% python3 -q
>>> import numpy as np
>>> from numpy import linalg as LA
>>> np.set_printoptions(precision=2, suppress=True, linewidth=140, sign=" ")
>>> def rd(a):
...     return np.round(a, 2) + 0
... 
>>> M = np.load("run12.npy")
>>> M
array([[ 0., -3., -3., -3.,  3., -3.,  3.,  0.,  3., -2.,  1., -2., -3.,  1.,  1., -2.],
       [-1., -3.,  2., -1., -1., -1., -1., -2., -2., -1.,  2.,  0., -1.,  3., -3.,  3.],
       [ 0.,  0., -2.,  1.,  2., -1.,  2., -1., -2., -1.,  2.,  0., -2., -2.,  2., -2.],
       [ 0.,  0., -2.,  0.,  0.,  1.,  2., -1.,  0.,  2.,  1., -2., -1.,  0., -1.,  2.],
       [ 0.,  0.,  1., -1.,  1., -1.,  2.,  0., -2.,  0.,  2., -2., -1.,  1., -2.,  1.],
       [ 0.,  0., -1.,  0., -1.,  0.,  0.,  1.,  1., -2.,  2., -1.,  1.,  1.,  0., -2.],
       [ 0.,  0.,  1.,  0.,  0.,  1.,  2.,  0.,  0.,  2., -1., -2.,  0.,  2., -2.,  2.],
       [ 0.,  0.,  0., -1.,  0.,  0.,  1.,  1.,  1.,  1.,  2.,  1.,  1., -2., -1.,  0.],
       [ 0.,  0.,  2., -2.,  1.,  2.,  2., -1., -2.,  0.,  1., -2., -2., -1.,  0., -1.],
       [ 0.,  0., -1.,  1.,  0.,  1.,  1., -2.,  2.,  0.,  0.,  1., -2.,  2.,  0., -2.],
       [ 0.,  0.,  2., -2.,  1., -2.,  2.,  2.,  2.,  0.,  0., -2.,  1., -2., -1.,  1.],
       [ 0.,  0., -1., -1., -2.,  2.,  1.,  2.,  0.,  0.,  2.,  2.,  0.,  2.,  2., -1.],
       [ 0.,  0.,  2.,  0.,  0.,  0., -1., -2.,  1.,  0., -1.,  1.,  1.,  1., -2., -1.],
       [ 0.,  0.,  0., -1.,  1.,  1.,  1.,  1.,  0.,  0.,  0.,  1.,  1., -1.,  1.,  2.],
       [ 0.,  0.,  0.,  2., -2., -2.,  2.,  0.,  1., -2., -1.,  0.,  0.,  2., -1., -1.],
       [ 0.,  0.,  1.,  0., -2., -2., -1., -1.,  0.,  0.,  2.,  1.,  2., -1., -2., -1.]])
>>> u = np.array([5, -1, -2, 3, 5, 3, 0, -2, 2, -2, 2, -4, 4, 4, 0, 4])
>>> A2 = M + np.outer(u, np.eye(16)[0])
>>> LA.matrix_rank(A2 - M)
np.int64(1)
>>> LA.matrix_rank(LA.inv(A2) - LA.inv(M), tol=1e-8)
np.int64(1)
>>> x0 = np.array([5, 5, 4, 1, 4, 4, 2, 5, 1, 0, 3, 5, 3, 0, 1, 0])
>>> h1 = np.maximum(M @ x0, 0)
>>> print(np.flatnonzero(h1 > 1e-9))
[  5   7   8  10  11  13]
>>> h1
array([  0.,   0.,   0.,   0.,   0.,   2.,   0.,  20.,   2.,   0.,  10.,  25.,   0.,  23.,   0.,   0.])
>>> u, v = M[2], M[12]
>>> u @ v
np.float64(-14.0)
>>> pr = (u @ v) / (u @ u) * u
>>> rd(v - pr)
array([ 0.  ,  0.  ,  1.3 ,  0.35,  0.7 , -0.35, -0.3 , -2.35,  0.3 , -0.35, -0.3 ,  1.  ,  0.3 ,  0.3 , -1.3 , -1.7 ])
>>> rd((v - pr) @ u)
np.float64(0.0)
>>> LA.matrix_rank(np.outer(u, v))
np.int64(1)
>>> x0 = np.array([3, 1, 2, 0, 1, 0, 2, 2, 1, 0, 3, 2, 0, 0, 0, 1])
>>> rhs = M @ x0
>>> c, lr = np.zeros(16), 1 / LA.norm(M, 2) ** 2
>>> for i in range(40):
...     c -= lr * M.T @ (M @ c - rhs)
...     if i % 10 == 0: print(i, round(LA.norm(M @ c - rhs), 2))
... 
0 16.52
10 4.78
20 3.1
30 2.36
>>> rd(LA.cond(M))
np.float64(147.73)
>>> rng = np.random.default_rng(368)
>>> labels = rng.permutation(16)
>>> A2 = M[:, labels] * rng.choice([-1, 1], 16)
>>> A2
array([[-1.,  1., -2.,  2.,  0., -3., -1., -3., -3.,  3.,  3.,  3.,  3.,  3.,  0., -2.],
       [-3., -3.,  3.,  1., -2.,  1., -2.,  2.,  2.,  1.,  1.,  3., -1.,  1., -1.,  0.],
       [ 2.,  2., -2.,  1., -1., -2., -2., -2.,  2.,  2., -1., -0.,  2.,  1.,  0.,  0.],
       [-0., -1.,  2., -2., -1., -0., -1., -2., -0.,  1., -0., -0.,  2., -1.,  0., -2.],
       [-1., -2.,  1., -0.,  0., -1., -2.,  1.,  2.,  1.,  1., -0.,  2.,  1.,  0., -2.],
       [-1.,  0., -2.,  2.,  1.,  1., -2., -1., -1., -1., -0., -0.,  0., -0.,  0., -1.],
       [-2., -2.,  2., -2.,  0., -0.,  1.,  1., -0., -0., -0., -0.,  2., -1.,  0., -2.],
       [ 2., -1.,  0., -1.,  1., -0., -2.,  0., -1., -1.,  1., -0.,  1., -0.,  0.,  1.],
       [ 1.,  0., -1., -0., -1., -1., -1.,  2.,  2.,  2.,  2., -0.,  2., -2.,  0., -2.],
       [-2.,  0., -2., -0., -2., -0., -0., -1., -2.,  2., -1., -0.,  1., -1.,  0.,  1.],
       [ 2., -1.,  1., -0.,  2., -1., -0.,  2., -2., -1.,  2., -0.,  2.,  2.,  0., -2.],
       [-2.,  2., -1., -0.,  2.,  2., -2., -1., -0., -0.,  1., -0.,  1., -2.,  0.,  2.],
       [-1., -2., -1., -0., -2., -0.,  1.,  2., -1., -1., -0., -0., -1., -0.,  0.,  1.],
       [ 1.,  1.,  2., -0.,  1., -1., -0.,  0., -0., -1.,  1., -0.,  1., -1.,  0.,  1.],
       [-2., -1., -1.,  2.,  0.,  2.,  1.,  0., -1., -0., -2., -0.,  2.,  2.,  0.,  0.],
       [ 1., -2., -1., -0., -1.,  2., -2.,  1., -0., -2., -0., -0., -1.,  2.,  0.,  1.]])
>>> U, _, Vh = LA.svd(M.T @ A2)
>>> labels
array([ 13,  14,  15,   9,   7,   4,  10,   2,   8,  12,   3,   1,   6,   5,   0,  11])
>>> feats = np.loadtxt("data.csv", delimiter=",")
>>> feats
array([[ -0.96,   4.13,   3.6 ,  -3.36,  -0.87,  -1.9 , -10.02,  -1.93,  -7.72,  -2.95,  -0.37,  -2.6 ,  -0.85,   2.33],
       [  4.82,   0.58,   3.32,  -3.05,  -0.65,  -2.26,   3.93,   3.46,  -6.36,   4.93,   0.39,   1.14,  -3.48,  -0.44],
       [  5.36,   2.94,   2.82,  -3.03,  -1.02,  -2.69,   3.44,   3.48,  -4.23,   5.21,   0.11,   2.82,  -2.85,  -0.69],
       [  6.11,  -4.28,  -4.89,   1.11,  -3.92,   2.01,   5.49,   0.23,  -3.14,   3.58,  -1.5 ,   0.29,  -0.62,   1.55],
       [  5.72,  -4.67,  -3.41,  -1.46,   0.93,  -1.12,   6.62,   0.35,  -4.37,   4.82,  -1.29,  -1.11,  -0.75,   0.87],
       [  6.  ,  -3.06,  -1.77,  -1.06,  -3.88,   2.59,   5.54,  -1.47,  -3.89,   4.08,  -1.37,  -0.66,  -1.39,   0.02],
       [  4.06,   1.69,   3.91,  -4.24,  -0.55,  -1.88,   2.35,   3.19,  -5.15,   4.29,   0.11,   3.09,  -1.58,  -0.78],
       [  7.33,  -5.6 ,  -4.41,  -2.21,  -3.01,   0.22,   7.21,  -0.5 ,  -5.55,   3.52,  -1.68,  -0.61,  -0.34,  -0.48],
       [  4.72,   1.05,   4.81,  -4.46,   0.32,  -1.33,   2.91,   3.38,  -6.64,   5.17,   1.43,   0.84,  -2.82,   0.9 ],
       [  6.18,  -3.97,  -3.84,  -2.87,  -3.44,   0.88,   6.64,  -0.2 ,  -3.93,   2.67,  -0.37,  -0.14,   0.04,   1.52],
       [ -2.96,   3.39,   1.69,  -4.19,   0.25,  -0.86,  -9.81,  -1.73,  -5.36,  -2.05,  -2.  ,  -2.76,  -0.41,   1.18],
       [  3.  ,   2.16,   2.85,  -2.53,  -0.85,  -3.45,   2.76,   2.61,  -5.86,   4.1 ,   1.79,   3.15,  -1.95,  -1.05],
       [  6.17,  -5.21,  -3.56,  -0.45,  -3.97,   1.89,   7.24,  -1.24,  -4.81,   2.46,  -2.23,  -0.67,  -1.65,   0.42],
       [  5.56,   1.49,   4.17,  -2.58,   0.04,  -2.77,   0.38,   2.53,  -6.42,   4.58,   2.12,   1.62,  -2.08,  -2.52],
       [  5.66,   1.34,   4.17,  -3.34,   0.84,  -1.82,   5.53,   2.57,  -6.92,   6.61,   2.46,  -0.21,  -2.59,  -0.26],
       [  4.68,   1.54,   2.5 ,  -4.08,  -1.53,  -1.89,   4.33,   2.32,  -5.5 ,   3.32,   2.83,   2.15,  -3.87,   0.6 ],
       [  3.58,  -0.52,   4.17,  -3.05,   0.38,  -1.65,   1.36,   3.21,  -5.04,   4.97,   0.59,   2.1 ,  -4.51,  -0.07],
       [  6.15,   0.28,   3.67,  -3.09,   1.31,  -1.95,   4.55,   5.77,  -4.55,   3.59,   0.74,   3.24,  -4.24,   0.73],
       [  4.12,  -1.3 ,   4.63,  -4.1 ,   2.98,  -2.68,   3.44,   2.42,  -5.7 ,   3.83,   0.22,   1.97,  -2.29,  -0.56]])
>>> A2 = np.c_[feats[:, :11] @ np.array([[2, -1, 3, -2, 2, 0, 3, -2, 0, -1, 1],
...     [1, -1, -1, -2, 0, -3, 3, 2, 0, -2, -2],
...     [1, 2, 0, 1, 1, -2, -2, 1, -3, -2, 0],
...     [2, -2, -2, -1, 0, 2, -2, 2, 0, -3, 3],
...     [-2, 2, -2, 2, 2, 0, 0, -3, 2, 2, 3],
...     [2, 0, -3, 3, -3, 2, -3, -3, 3, -2, 2],
...     [-3, 3, 2, -3, 3, 2, 0, -2, -2, -3, 1],
...     [1, 1, -3, -1, -3, -1, 0, -3, 2, -2, -2],
...     [-3, -2, 1, -1, 3, 2, 1, -3, 1, -1, 0],
...     [2, -1, 3, 2, 3, -3, -2, 3, -2, 0, 1],
...     [-1, 2, -1, 0, -1, 3, 1, 1, 3, 3, 2]]), np.array([-2, -3, 3, 1, 2, -1, 1, -2, -1, -2, 1, 3, -1, -1, 3, -2, -3, 1, -2])]
>>> rd(A2)
array([[ 42.79,  -5.33, -23.3 ,  26.99, -50.27, -55.92,  12.54,  55.14,  -4.99,  38.17, -35.56,  -2.  ],
       [ 24.44,  29.86,  33.58, -11.54,  15.17, -40.94,   6.61,  13.49, -34.03, -11.43,  -9.24,  -3.  ],
       [ 23.24,  18.63,  37.04, -20.01,  22.28, -46.26,  18.85,  14.16, -32.81, -17.17, -16.14,   3.  ],
       [ 18.97,  -5.27,  41.59, -17.87,  12.06,  18.09,  -4.78, -10.73, -12.46, -21.25,  15.87,   1.  ],
       [  0.87,  18.46,  49.82, -11.75,  34.7 ,   1.49,   0.95, -14.55, -21.69,  -1.14,  19.39,   2.  ],
       [ 21.1 ,   3.99,  48.38,  -9.68,  17.67,   4.2 ,  -6.71,  -2.27, -24.86, -20.  ,  12.3 ,  -1.  ],
       [ 22.64,  25.92,  28.45,  -6.6 ,  11.36, -46.46,   9.93,  12.14, -30.19,  -7.83, -16.97,   1.  ],
       [  9.93,  13.2 ,  59.98, -19.56,  22.29,   9.86,   3.5 , -13.71, -25.18,  -7.26,  11.68,  -2.  ],
       [ 26.56,  36.49,  28.5 ,  -0.75,  11.63, -46.41,   5.05,  12.48, -29.53,  -4.32,  -8.28,  -1.  ],
       [  4.83,  13.14,  50.82, -20.08,  16.11,  12.11,   7.77, -15.45, -16.78,  -7.29,   5.92,  -2.  ],
       [ 30.24, -10.56, -25.75,  35.36, -45.62, -52.11,   5.61,  40.58,   1.75,  39.84, -35.68,   1.  ],
       [ 19.07,  25.99,  26.29, -13.82,  10.88, -39.88,  12.92,  27.33, -29.59,  -2.5 , -13.14,   3.  ],
       [ 13.01,   8.06,  49.89, -18.05,  15.79,  17.66,  -6.73, -12.16, -24.97, -20.12,  14.83,  -1.  ],
       [ 33.69,  22.7 ,  26.95,  -3.67,   9.59, -45.5 ,  12.82,  25.83, -25.66,   3.06,  -6.44,  -1.  ],
       [ 22.33,  41.01,  39.9 ,  -9.29,  28.12, -40.48,   7.12,  16.07, -34.97,  -8.77,   3.76,   3.  ],
       [ 14.16,  32.53,  32.72, -17.76,  11.13, -27.69,  18.18,  11.99, -23.9 ,  -3.44, -10.34,  -2.  ],
       [ 24.25,  25.72,  23.92,   4.6 ,  10.69, -39.89,  -2.5 ,  11.95, -26.21,  -1.36,  -5.6 ,  -3.  ],
       [ 15.76,  36.12,  24.85, -17.02,  17.16, -32.58,  12.99, -13.58, -21.31, -16.68,  -5.57,   1.  ],
       [  8.69,  41.35,  29.13,   1.63,  24.1 , -36.69,   2.3 ,  -0.64, -30.71,   4.04,   0.87,  -2.  ]])
>>> rd(LA.lstsq(feats, A2[:, 0])[0])
array([ 2.,  1.,  1.,  2., -2.,  2., -3.,  1., -3.,  2., -1.,  0.,  0.,  0.])
